In [1]: import numpy as np

In [2]: from numpy import linalg as LA

In [3]: np.set_printoptions(precision=2, suppress=True, linewidth=100, legacy="1.25")

In [4]: def rd(a):
   ...:     return np.round(a, 2) + 0
   ...: 

In [5]: A = np.load("arr.npy")

In [6]: A
Out[6]: 
array([[0, 0, 0, 0],
       [0, 0, 0, 0],
       [0, 0, 0, 1],
       [0, 0, 0, 0]])

In [7]: print(rd(LA.norm(A, 2)))
1.0

In [8]: A[3] @ A[2]
Out[8]: 0

In [9]: rd(LA.norm(A, 1)), rd(LA.norm(A, np.inf))
Out[9]: (1.0, 1.0)

In [10]: rd(LA.norm(A, axis=0))
Out[10]: array([0., 0., 0., 1.])

In [11]: mat = np.loadtxt("a.csv", delimiter=",")

In [12]: print(rd(mat))
[[ 3.74  1.68 -2.32 -3.45  5.48  9.22  8.36]
 [ 1.83  1.2  -0.66 -2.54  3.9   5.73  5.5 ]
 [ 1.2   1.05 -0.16 -2.15  3.25  4.45  4.4 ]
 [ 0.41  0.84  0.4  -1.47  2.12  2.53  2.66]
 [ 0.14  0.74  0.52 -1.09  1.52  1.66  1.81]
 [ 0.09  0.71  0.53 -1.    1.39  1.48  1.63]
 [ 0.01  0.63  0.5  -0.77  1.03  1.03  1.16]
 [-0.03  0.42  0.31 -0.35  0.43  0.39  0.45]
 [-0.02  0.3   0.2  -0.21  0.24  0.22  0.25]
 [ 0.    0.04  0.02 -0.02  0.02  0.02  0.02]
 [ 0.   -0.03 -0.02  0.02 -0.02 -0.02 -0.02]
 [-0.03 -0.38 -0.13  0.13 -0.11 -0.14 -0.11]
 [-0.05 -0.46 -0.14  0.15 -0.12 -0.17 -0.13]
 [-0.1  -0.66 -0.16  0.19 -0.12 -0.22 -0.14]
 [-0.18 -0.9  -0.15  0.22 -0.11 -0.29 -0.15]
 [-0.48 -1.58 -0.01  0.25 -0.01 -0.49 -0.13]
 [-4.64 -6.75  3.46 -0.21  1.59 -3.05 -0.04]]

In [13]: rank = LA.matrix_rank(mat)

In [14]: print(rank)
3

In [15]: null = LA.svd(mat)[2][rank:].T

In [16]: np.allclose(mat @ null, 0)
Out[16]: True

In [17]: [int(LA.matrix_rank(mat[:, :j + 1])) for j in range(7)]
Out[17]: [1, 2, 3, 3, 3, 3, 3]

In [18]: null.shape
Out[18]: (7, 4)

In [19]: left, s, vt = LA.svd(mat)

In [20]: rd(s)
Out[20]: array([20.49,  8.97,  2.78,  0.  ,  0.  ,  0.  ,  0.  ])

In [21]: print(np.argmax(s[:-1] / (s[1:] + 1e-6)) + 1)
3

In [22]: A2 = left[:, :3] @ np.diag(s[:3]) @ vt[:3]

In [23]: rd(LA.norm(mat - A2, 2)), rd(s[3])
Out[23]: (0.0, 0.0)

In [24]: rd(A2)
Out[24]: 
array([[ 3.74,  1.68, -2.32, -3.45,  5.48,  9.22,  8.36],
       [ 1.83,  1.2 , -0.66, -2.54,  3.9 ,  5.73,  5.5 ],
       [ 1.2 ,  1.05, -0.16, -2.15,  3.25,  4.45,  4.4 ],
       [ 0.41,  0.84,  0.4 , -1.47,  2.12,  2.53,  2.66],
       [ 0.14,  0.74,  0.52, -1.09,  1.52,  1.66,  1.81],
       [ 0.09,  0.71,  0.53, -1.  ,  1.39,  1.48,  1.63],
       [ 0.01,  0.63,  0.5 , -0.77,  1.03,  1.03,  1.16],
       [-0.03,  0.42,  0.31, -0.35,  0.43,  0.39,  0.45],
       [-0.02,  0.3 ,  0.2 , -0.21,  0.24,  0.22,  0.25],
       [ 0.  ,  0.04,  0.02, -0.02,  0.02,  0.02,  0.02],
       [ 0.  , -0.03, -0.02,  0.02, -0.02, -0.02, -0.02],
       [-0.03, -0.38, -0.13,  0.13, -0.11, -0.14, -0.11],
       [-0.05, -0.46, -0.14,  0.15, -0.12, -0.17, -0.13],
       [-0.1 , -0.66, -0.16,  0.19, -0.12, -0.22, -0.14],
       [-0.18, -0.9 , -0.15,  0.22, -0.11, -0.29, -0.15],
       [-0.48, -1.58, -0.01,  0.25, -0.01, -0.49, -0.13],
       [-4.64, -6.75,  3.46, -0.21,  1.59, -3.05, -0.04]])

In [25]: rd(LA.norm(mat - A2) / LA.norm(mat))
Out[25]: 0.0
